In [1]: import numpy as np

In [2]: np.set_printoptions(suppress=True, linewidth=160)

In [3]: tidy = lambda a: np.round(a, 3) + 0

In [4]: K = np.load("dump.npy")

In [5]: print(K)
[[ 2.  0.  0.  0.  0.  0.  0.  0.]
 [ 0.  6. -2. -2. -4. -2. -4.  6.]
 [ 0. -2.  3.  1.  2.  1.  2. -3.]
 [ 0. -2.  1.  3.  2.  1.  2. -3.]
 [ 0. -4.  2.  2.  6.  2.  4. -6.]
 [ 0. -2.  1.  1.  2.  3.  2. -3.]
 [ 0. -4.  2.  2.  4.  2.  6. -6.]
 [ 0.  6. -3. -3. -6. -3. -6. 11.]]

In [6]: # symmetric

In [7]: w, V = np.linalg.eigh(K)

In [8]: x0 = np.array([2, 5, 4, 3, 7, 0, 9, 3])

In [9]: tidy(x0 @ K @ x0 / (x0 @ x0)), tidy(w[0]), w[-1]
Out[9]: (np.float64(4.073), np.float64(2.0), np.float64(26.0))

In [10]: x0 @ K @ x0
Out[10]: np.float64(786.0)

In [11]: tidy(np.linalg.eigvalsh(K[1:, 1:]))
Out[11]: array([ 2.,  2.,  2.,  2.,  2.,  2., 26.])

In [12]: tidy(V * np.maximum(w, 0) @ V.T)
Out[12]: 
array([[ 2.,  0.,  0.,  0.,  0.,  0.,  0.,  0.],
       [ 0.,  6., -2., -2., -4., -2., -4.,  6.],
       [ 0., -2.,  3.,  1.,  2.,  1.,  2., -3.],
       [ 0., -2.,  1.,  3.,  2.,  1.,  2., -3.],
       [ 0., -4.,  2.,  2.,  6.,  2.,  4., -6.],
       [ 0., -2.,  1.,  1.,  2.,  3.,  2., -3.],
       [ 0., -4.,  2.,  2.,  4.,  2.,  6., -6.],
       [ 0.,  6., -3., -3., -6., -3., -6., 11.]])

In [13]: (np.linalg.matrix_power((K != 0) + (K.T != 0) + np.eye(8), 8) > 0).astype(int)
Out[13]: 
array([[1, 0, 0, 0, 0, 0, 0, 0],
       [0, 1, 1, 1, 1, 1, 1, 1],
       [0, 1, 1, 1, 1, 1, 1, 1],
       [0, 1, 1, 1, 1, 1, 1, 1],
       [0, 1, 1, 1, 1, 1, 1, 1],
       [0, 1, 1, 1, 1, 1, 1, 1],
       [0, 1, 1, 1, 1, 1, 1, 1],
       [0, 1, 1, 1, 1, 1, 1, 1]])

In [14]: Uu, sigma, VT = np.linalg.svd(K)

In [15]: tidy(sigma)
Out[15]: array([26.,  2.,  2.,  2.,  2.,  2.,  2.,  2.])

In [16]: out = Uu[:, :1] @ np.diag(sigma[:1]) @ VT[:1]

In [17]: tidy(out)
Out[17]: 
array([[ 0.   ,  0.   ,  0.   ,  0.   ,  0.   ,  0.   ,  0.   ,  0.   ],
       [ 0.   ,  4.333, -2.167, -2.167, -4.333, -2.167, -4.333,  6.5  ],
       [ 0.   , -2.167,  1.083,  1.083,  2.167,  1.083,  2.167, -3.25 ],
       [ 0.   , -2.167,  1.083,  1.083,  2.167,  1.083,  2.167, -3.25 ],
       [ 0.   , -4.333,  2.167,  2.167,  4.333,  2.167,  4.333, -6.5  ],
       [ 0.   , -2.167,  1.083,  1.083,  2.167,  1.083,  2.167, -3.25 ],
       [ 0.   , -4.333,  2.167,  2.167,  4.333,  2.167,  4.333, -6.5  ],
       [ 0.   ,  6.5  , -3.25 , -3.25 , -6.5  , -3.25 , -6.5  ,  9.75 ]])

In [18]: tidy(np.linalg.norm(K - out, 2)), tidy(sigma[1])
Out[18]: (np.float64(2.0), np.float64(2.0))

In [19]: np.linalg.matrix_rank(out)
Out[19]: np.int64(1)

In [20]: tidy(np.linalg.norm(K - out) / np.linalg.norm(K))
Out[20]: np.float64(0.199)

In [21]: np.abs(K - out).max()
Out[21]: np.float64(2.0)

In [22]: w, V = np.linalg.eigh(out)

In [23]: x0 = np.array([-1, 2, 2, 1, -1, 1, -1, -2])

In [24]: tidy(V * np.maximum(w, 0) @ V.T)
Out[24]: 
array([[ 0.   ,  0.   ,  0.   ,  0.   ,  0.   ,  0.   ,  0.   ,  0.   ],
       [ 0.   ,  4.333, -2.167, -2.167, -4.333, -2.167, -4.333,  6.5  ],
       [ 0.   , -2.167,  1.083,  1.083,  2.167,  1.083,  2.167, -3.25 ],
       [ 0.   , -2.167,  1.083,  1.083,  2.167,  1.083,  2.167, -3.25 ],
       [ 0.   , -4.333,  2.167,  2.167,  4.333,  2.167,  4.333, -6.5  ],
       [ 0.   , -2.167,  1.083,  1.083,  2.167,  1.083,  2.167, -3.25 ],
       [ 0.   , -4.333,  2.167,  2.167,  4.333,  2.167,  4.333, -6.5  ],
       [ 0.   ,  6.5  , -3.25 , -3.25 , -6.5  , -3.25 , -6.5  ,  9.75 ]])

In [25]: tidy(np.abs(out).sum(axis=1).max()), tidy(np.abs(w).max())
Out[25]: (np.float64(39.0), np.float64(26.0))

In [26]: tidy(x0 @ out @ x0 / (x0 @ x0)), tidy(w[0]), tidy(w[-1])
Out[26]: (np.float64(0.255), np.float64(0.0), np.float64(26.0))

In [27]: tidy(np.linalg.eigvalsh(out[1:, 1:]))
Out[27]: array([ 0.,  0.,  0.,  0.,  0.,  0., 26.])

In [28]: data = np.load("x.npy")

In [29]: data
Out[29]: 
array([[ 2,  3,  4,  5,  6,  7,  8,  9, 10, 11, 12, 13],
       [14, 15, 16, 17, 18, 19, 20, 21, 22, 23, 24, 25],
       [26, 27, 28, 29, 30, 31, 32, 33, 34, 35, 36, 37],
       [38, 39, 40, 41, 42, 43, 44, 45, 46, 47, 48, 49],
       [50, 51, 52, 53, 54, 55, 56, 57, 58, 59, 60, 61],
       [62, 63, 64, 65, 66, 67, 68, 69, 70, 71, 72, 73]])

In [30]: # rank 2

In [31]: out = np.array([[-5, -5],
    ...:     [-4, 5],
    ...:     [9, 5],
    ...:     [6, 4],
    ...:     [-8, -1],
    ...:     [-1, 7],
    ...:     [-6, 4],
    ...:     [6, -9],
    ...:     [1, 3],
    ...:     [-9, -8],
    ...:     [4, 8],
    ...:     [-2, 1]])

In [32]: np.vstack([data, out.T]).shape
Out[32]: (8, 12)

In [33]: print(np.linalg.matrix_rank(np.vstack([data, out.T])))
4

In [34]: np.linalg.matrix_rank(data @ out)
Out[34]: np.int64(2)

In [35]: print([round(float(x), 3) for x in np.linalg.svd(data, compute_uv=False)[:3]])
[363.527, 14.012, 0.0]

In [36]: np.linalg.matrix_rank(data, rtol=0.1)
Out[36]: np.int64(1)

In [37]: print(np.argsort(-np.linalg.norm(data, axis=0).round(6), kind="stable")[:3])
[11 10  9]

In [38]: tidy(np.trace(np.linalg.pinv(data) @ data))
Out[38]: np.float64(2.0)

In [39]: np.linalg.lstsq(data[:-1].T, data[-1])[2]
Out[39]: np.int32(2)

In [40]: W0 = np.load("case14.npy")

In [41]: W0
Out[41]: 
array([[-3,  2,  2, -2,  0, -1],
       [ 2,  3, -3, -2, -2, -2],
       [-1, -3,  3, -2, -1, -2],
       [ 1, -3,  3,  2,  2, -3],
       [ 3, -2,  3, -2,  0, -1],
       [-1,  2, -2,  2,  3, -2]])

In [42]: print(np.linalg.norm(W0, axis=1).argmax())
3

In [43]: tidy(np.linalg.norm(W0[5] - W0[2]))
Out[43]: np.float64(9.055)

In [44]: print(tidy(np.linalg.norm(W0[5], 1)), tidy(np.linalg.norm(W0[5], np.inf)))
12.0 3.0

In [45]: tidy(np.linalg.norm(W0, "nuc"))
Out[45]: np.float64(28.255)

In [46]: tidy(np.linalg.norm(W0, 2))
Out[46]: np.float64(8.828)

In [47]: W0[5] @ W0[2]
Out[47]: np.int64(-14)

In [48]: tidy(np.linalg.norm(W0, axis=1))
Out[48]: array([4.69 , 5.831, 5.292, 6.   , 5.196, 5.099])

In [49]: out = W0[0, 0] * W0[1:] - np.outer(W0[1:, 0], W0[0])

In [50]: out
Out[50]: 
array([[  0, -13,   5,  10,   6,   8],
       [  0,  11,  -7,   4,   3,   5],
       [  0,   7, -11,  -4,  -6,  10],
       [  0,   0, -15,  12,   0,   6],
       [  0,  -4,   8,  -8,  -9,   5]])

In [51]: print(np.linalg.matrix_rank(out), np.linalg.matrix_rank(W0))
5 6

In [52]: print(np.flatnonzero(~out.round(6).any(axis=1)))
[]

In [53]: x0 = np.array([-4, 5, 0, 5, -4, 5])

In [54]: np.einsum("ij,j->i", out, x0)
Out[54]: array([ 1, 88, 89, 90,  1])

In [55]: out @ np.ones(6)
Out[55]: array([16., 16., -4.,  3., -8.])

In [56]: print(out @ np.eye(6)[0])
[0. 0. 0. 0. 0.]

In [57]: rng = np.random.default_rng(47)

In [58]: mat = (rng.random((10, 10)) < 0.3) + np.eye(10)

In [59]: mat /= mat.sum(axis=1, keepdims=True)

In [60]: tidy(mat)
Out[60]: 
array([[0.25 , 0.   , 0.   , 0.25 , 0.   , 0.   , 0.25 , 0.   , 0.   , 0.25 ],
       [0.   , 0.5  , 0.   , 0.   , 0.   , 0.   , 0.   , 0.   , 0.   , 0.5  ],
       [0.   , 0.333, 0.333, 0.333, 0.   , 0.   , 0.   , 0.   , 0.   , 0.   ],
       [0.   , 0.5  , 0.   , 0.5  , 0.   , 0.   , 0.   , 0.   , 0.   , 0.   ],
       [0.   , 0.   , 0.167, 0.   , 0.333, 0.167, 0.167, 0.   , 0.   , 0.167],
       [0.   , 0.   , 0.   , 0.   , 0.   , 0.333, 0.333, 0.   , 0.333, 0.   ],
       [0.   , 0.   , 0.   , 0.   , 0.   , 0.   , 1.   , 0.   , 0.   , 0.   ],
       [0.   , 0.167, 0.   , 0.   , 0.   , 0.167, 0.167, 0.333, 0.167, 0.   ],
       [0.   , 0.   , 0.   , 0.5  , 0.   , 0.   , 0.   , 0.   , 0.5  , 0.   ],
       [0.   , 0.2  , 0.2  , 0.2  , 0.2  , 0.   , 0.   , 0.   , 0.   , 0.2  ]])

In [61]: # rows and columns are dependent

In [62]: Uu, sigma, VT = np.linalg.svd(mat)

In [63]: tidy(sigma)
Out[63]: array([1.194, 1.075, 0.748, 0.556, 0.486, 0.448, 0.282, 0.22 , 0.218, 0.   ])

In [64]: np.argmax(sigma[:-1] / (sigma[1:] + 1e-6)) + 1
Out[64]: np.int64(9)

In [65]: out = Uu[:, :9] @ np.diag(sigma[:9]) @ VT[:9]

In [66]: np.linalg.matrix_rank(out)
Out[66]: np.int64(9)

In [67]: print(tidy(np.abs(mat - out).max()))
0.0

In [68]: out = mat / np.sqrt((mat ** 2).mean(axis=1, keepdims=True))

In [69]: np.linalg.matrix_rank(mat - mat.mean(axis=1, keepdims=True))
Out[69]: np.int64(9)

In [70]: tidy(mat - mat.mean(axis=1, keepdims=True))
Out[70]: 
array([[ 0.15 , -0.1  , -0.1  ,  0.15 , -0.1  , -0.1  ,  0.15 , -0.1  , -0.1  ,  0.15 ],
       [-0.1  ,  0.4  , -0.1  , -0.1  , -0.1  , -0.1  , -0.1  , -0.1  , -0.1  ,  0.4  ],
       [-0.1  ,  0.233,  0.233,  0.233, -0.1  , -0.1  , -0.1  , -0.1  , -0.1  , -0.1  ],
       [-0.1  ,  0.4  , -0.1  ,  0.4  , -0.1  , -0.1  , -0.1  , -0.1  , -0.1  , -0.1  ],
       [-0.1  , -0.1  ,  0.067, -0.1  ,  0.233,  0.067,  0.067, -0.1  , -0.1  ,  0.067],
       [-0.1  , -0.1  , -0.1  , -0.1  , -0.1  ,  0.233,  0.233, -0.1  ,  0.233, -0.1  ],
       [-0.1  , -0.1  , -0.1  , -0.1  , -0.1  , -0.1  ,  0.9  , -0.1  , -0.1  , -0.1  ],
       [-0.1  ,  0.067, -0.1  , -0.1  , -0.1  ,  0.067,  0.067,  0.233,  0.067, -0.1  ],
       [-0.1  , -0.1  , -0.1  ,  0.4  , -0.1  , -0.1  , -0.1  , -0.1  ,  0.4  , -0.1  ],
       [-0.1  ,  0.1  ,  0.1  ,  0.1  ,  0.1  , -0.1  , -0.1  , -0.1  , -0.1  ,  0.1  ]])

In [71]: tidy(out[7])
Out[71]: array([0.   , 1.118, 0.   , 0.   , 0.   , 1.118, 1.118, 2.236, 1.118, 0.   ])

In [72]: Uu, sigma, VT = np.linalg.svd(mat)

In [73]: V = VT[:(sigma > 1e-8).sum()]

In [74]: x0 = mat[5] + -2 * mat[0] + rng.integers(2) * np.eye(10)[8]

In [75]: tidy(x0)
Out[75]: array([-0.5  ,  0.   ,  0.   , -0.5  ,  0.   ,  0.333, -0.167,  0.   ,  0.333, -0.5  ])

In [76]: tidy(np.diag(V.T @ V))
Out[76]: array([0.61 , 0.902, 1.   , 0.902, 0.902, 0.902, 1.   , 0.976, 0.902, 0.902])

In [77]: tidy(np.linalg.norm(x0 - V.T @ V @ x0))
Out[77]: np.float64(0.0)

In [78]: print(tidy(V.T @ V))
[[ 0.61  -0.195  0.     0.195 -0.195  0.195  0.     0.098 -0.195  0.195]
 [-0.195  0.902  0.     0.098 -0.098  0.098  0.     0.049 -0.098  0.098]
 [ 0.     0.     1.     0.     0.     0.     0.     0.     0.     0.   ]
 [ 0.195  0.098  0.     0.902  0.098 -0.098  0.    -0.049  0.098 -0.098]
 [-0.195 -0.098  0.     0.098  0.902  0.098  0.     0.049 -0.098  0.098]
 [ 0.195  0.098  0.    -0.098  0.098  0.902  0.    -0.049  0.098 -0.098]
 [ 0.     0.     0.     0.     0.     0.     1.     0.     0.     0.   ]
 [ 0.098  0.049  0.    -0.049  0.049 -0.049  0.     0.976  0.049 -0.049]
 [-0.195 -0.098  0.     0.098 -0.098  0.098  0.     0.049  0.902  0.098]
 [ 0.195  0.098  0.    -0.098  0.098 -0.098  0.    -0.049  0.098  0.902]]

In [79]: mat @ np.ones(10)
Out[79]: array([1., 1., 1., 1., 1., 1., 1., 1., 1., 1.])

In [80]: print(tidy(np.sort(np.abs(np.linalg.eigvals(mat)))[::-1]))
[1.    0.981 0.51  0.51  0.354 0.354 0.333 0.333 0.25  0.   ]

In [81]: pr = np.eye(10)[0]

In [82]: for _ in range(5):
    ...:     pr = pr @ mat
    ...:     print(pr.round(3))
    ...: 
[0.25 0.   0.   0.25 0.   0.   0.25 0.   0.   0.25]
[0.062 0.175 0.05  0.238 0.05  0.    0.312 0.    0.    0.112]
[0.016 0.245 0.048 0.174 0.039 0.008 0.336 0.    0.    0.134]
[0.004 0.252 0.049 0.133 0.04  0.009 0.35  0.    0.003 0.16 ]
[0.001 0.241 0.055 0.117 0.045 0.01  0.36  0.    0.004 0.166]

In [83]: E = rng.normal(size=(43, 8))

In [84]: E = 5 * E / np.linalg.norm(E, axis=1, keepdims=True)

In [85]: tidy(E)
Out[85]: 
array([[-0.617,  2.163,  1.772,  3.168, -2.344,  1.034, -0.388,  0.23 ],
       [ 1.131,  2.458, -2.295, -1.272,  1.51 ,  0.628,  2.498,  1.372],
       [ 0.366,  1.034,  3.942, -0.745,  0.091, -2.649, -0.702,  0.427],
       [-0.367,  0.442, -2.473, -0.585, -0.036, -0.018,  2.77 , -3.246],
       [ 1.542,  1.087, -3.03 , -1.638,  0.78 ,  2.661, -1.312, -0.403],
       [ 0.233, -2.421,  0.79 ,  3.031, -1.066, -2.792,  0.583, -0.024],
       [-3.883,  2.238,  2.047,  0.414,  0.348,  0.187, -0.146,  0.615],
       [-2.644, -0.398, -0.632,  1.729,  0.765, -0.227, -0.225,  3.712],
       [ 0.52 , -0.004, -2.972,  0.62 , -1.482,  0.609,  1.003, -3.455],
       [ 0.835,  3.024, -0.297,  2.576, -2.   , -1.485,  0.78 , -1.274],
       [ 2.845,  2.149, -1.274,  0.76 ,  2.096,  1.467,  1.864, -0.248],
       [-1.12 ,  1.464, -2.772,  0.316,  1.321, -1.627, -1.015,  2.898],
       [-1.577,  0.13 ,  0.075,  0.906, -1.406,  0.921, -2.658, -3.432],
       [ 3.369,  2.67 , -2.182, -0.248, -1.124, -0.043,  0.246, -0.607],
       [ 1.874, -1.288, -1.752,  0.233,  1.646, -3.649,  0.821,  0.08 ],
       [ 1.96 ,  2.672, -1.275,  2.258,  0.355, -0.171, -1.438, -2.252],
       [ 3.051, -1.526, -0.374,  1.161, -2.817, -1.081, -1.622,  0.377],
       [-1.439, -1.45 , -3.514, -0.848, -0.118,  0.586, -2.443, -1.198],
       [ 0.779,  0.084, -3.353, -1.774,  0.269,  0.168,  3.145,  0.029],
       [-3.237, -2.214,  0.3  , -2.264, -0.755, -1.746,  0.11 ,  0.882],
       [-0.059,  2.44 , -3.591,  0.315,  0.045,  0.048, -2.038, -1.375],
       [ 2.415,  1.198,  0.743,  1.426, -2.114,  1.728, -2.122, -1.787],
       [-0.595,  1.593, -1.84 ,  1.45 ,  2.855,  1.893,  0.571, -2.136],
       [-1.11 , -1.862, -0.526, -0.424, -1.187,  3.03 ,  2.991,  0.556],
       [ 0.074,  1.29 ,  0.2  , -4.279, -0.52 ,  0.088,  1.533,  1.535],
       [-1.903, -1.796, -1.225,  0.008, -3.376,  0.957, -1.008, -1.823],
       [-2.128,  2.299, -2.107, -1.849, -2.337,  0.275,  0.764, -1.099],
       [ 1.717,  2.488,  1.561,  0.904, -0.539, -1.11 ,  3.247, -0.735],
       [-0.173,  4.206, -0.351,  0.488, -0.36 ,  2.169, -1.443, -0.026],
       [ 1.357, -2.65 ,  1.096, -2.126,  0.304,  2.43 , -0.775,  1.953],
       [ 3.621, -0.405,  2.438,  0.151,  0.705, -1.352, -1.842, -0.207],
       [ 1.576, -2.725, -2.287,  1.496,  1.339,  0.462, -1.926,  1.381],
       [ 0.425, -2.419, -1.973,  1.182, -0.863,  1.872,  2.7  , -1.462],
       [ 3.444, -0.957,  0.015,  1.598,  2.724,  0.248,  0.559, -1.37 ],
       [ 1.616,  1.306,  1.325, -1.988,  1.102,  1.004,  1.732, -3.122],
       [ 1.224, -1.173,  0.058, -0.2  , -1.846,  1.02 ,  3.448,  2.396],
       [ 2.55 ,  1.813,  0.204, -1.235, -0.751,  0.549, -2.265, -2.765],
       [-2.604, -1.329,  0.735,  2.717, -1.497, -2.508,  0.048,  0.022],
       [ 2.724, -0.462,  2.142,  1.583,  1.266,  0.683,  2.474, -1.441],
       [ 3.049, -0.129,  0.166, -0.086, -1.832,  0.742, -3.192, -1.248],
       [-1.461,  0.532,  1.055, -1.51 ,  3.662, -2.228,  0.13 , -0.893],
       [ 1.578,  1.119, -0.677, -4.197, -1.111,  0.873, -1.022, -0.379],
       [-3.917,  0.36 ,  1.593, -1.646, -1.149,  0.247, -1.34 ,  1.051]])

In [86]: Xs = E - E.mean(axis=0)

In [87]: Uu, sigma, VT = np.linalg.svd(Xs, full_matrices=False)

In [88]: (np.sign(Uu[:, 0]) == np.sign(Uu[0, 0])).astype(int)
Out[88]: array([1, 0, 1, 0, 0, 1, 1, 1, 0, 0, 0, 1, 1, 0, 0, 0, 0, 1, 0, 1, 0, 0, 0, 1, 1, 1, 1, 0, 0, 1, 0, 1, 0, 0, 0, 1, 0, 1, 0, 0, 1, 0, 1])

In [89]: np.abs(VT[0]).argmax()
Out[89]: np.int64(0)
